>>> import numpy as np
>>> np.set_printoptions(precision=2, suppress=True, linewidth=200, legacy="1.25")
>>> Q, _ = np.linalg.qr(np.array([[-1.4, -1.4, 0.8, -0.4],
...     [0.7, 0.5, -0.5, -0.4],
...     [0.2, 0.2, 0.5, -0.5],
...     [0.5, -1.8, 1.0, -1.2]]))
>>> X = Q[:, :4]
>>> print(X)
[[-0.85 -0.3   0.01 -0.44]
 [ 0.42  0.06  0.32 -0.85]
 [ 0.12  0.04 -0.95 -0.29]
 [ 0.3  -0.95 -0.03  0.07]]
>>> print(X.reshape(2, -1))
[[-0.85 -0.3   0.01 -0.44  0.42  0.06  0.32 -0.85]
 [ 0.12  0.04 -0.95 -0.29  0.3  -0.95 -0.03  0.07]]
>>> blk = X.reshape(4, 2, -1)
>>> print(blk.transpose(1, 0, 2))
[[[-0.85 -0.3 ]
  [ 0.42  0.06]
  [ 0.12  0.04]
  [ 0.3  -0.95]]

 [[ 0.01 -0.44]
  [ 0.32 -0.85]
  [-0.95 -0.29]
  [-0.03  0.07]]]
>>> print(blk.shape)
(4, 2, 2)
>>> print(np.swapaxes(blk, 1, 2)[3])
[[ 0.3  -0.03]
 [-0.95  0.07]]
>>> vec = np.array([2, -1, -2, 0])
>>> print(np.linalg.inv(X))
[[-0.85  0.42  0.12  0.3 ]
 [-0.3   0.06  0.04 -0.95]
 [ 0.01  0.32 -0.95 -0.03]
 [-0.44 -0.85 -0.29  0.07]]
>>> print(4 - np.linalg.matrix_rank(X - np.eye(4), tol=1e-8))
1
>>> print(round(np.linalg.det(X), 2))
-1.0
>>> print(np.round(X.T @ (X @ vec), 2) + 0)
[ 2. -1. -2.  0.]
>>> print(np.sort(np.abs(np.degrees(np.angle(np.linalg.eigvals(X))))))
[  0.   146.11 146.11 180.  ]
>>> rng = np.random.default_rng(86)
>>> lab = rng.permutation(4)
>>> print(lab)
[1 2 0 3]
>>> out = X[lab][:, lab]
>>> print(out)
[[ 0.06  0.32  0.42 -0.85]
 [ 0.04 -0.95  0.12 -0.29]
 [-0.3   0.01 -0.85 -0.44]
 [-0.95 -0.03  0.3   0.07]]
>>> print(np.round(np.linalg.det(out), 2), np.round(np.linalg.det(X[lab]), 2))
-1.0 -1.0
>>> print(np.diag(out))
[ 0.06 -0.95 -0.85  0.07]
>>> print(np.linalg.pinv(X))
[[-0.85  0.42  0.12  0.3 ]
 [-0.3   0.06  0.04 -0.95]
 [ 0.01  0.32 -0.95 -0.03]
 [-0.44 -0.85 -0.29  0.07]]
>>> print(np.round(X[:, 2] @ X[:, 1], 2))
0.0
>>> vec = np.array([2, 0, 0, 0])
>>> h1 = np.maximum(X @ vec, 0)
>>> print(X.T @ h1)
[ 0.57 -0.51  0.02 -0.74]
>>> print(np.tanh(X @ vec))
[-0.93  0.69  0.24  0.54]
>>> print(np.flatnonzero(h1 > 1e-9))
[1 2 3]
>>> print(np.maximum(X @ (3 * vec), 0))
[0.   2.54 0.72 1.81]
>>> M = np.array([[-2.0, -3.0, 0.0], [-3.0, -2.0, 0.0], [0.0, 0.0, -2.0]])
>>> print(M)
[[-2. -3.  0.]
 [-3. -2.  0.]
 [ 0.  0. -2.]]
>>> vec = np.array([2, -3, 2])
>>> print(np.sign((M @ vec).round(6)))
[ 1.  0. -1.]
>>> print((M @ vec).argmax())
0
>>> print(M @ np.eye(3)[0])
[-2. -3.  0.]
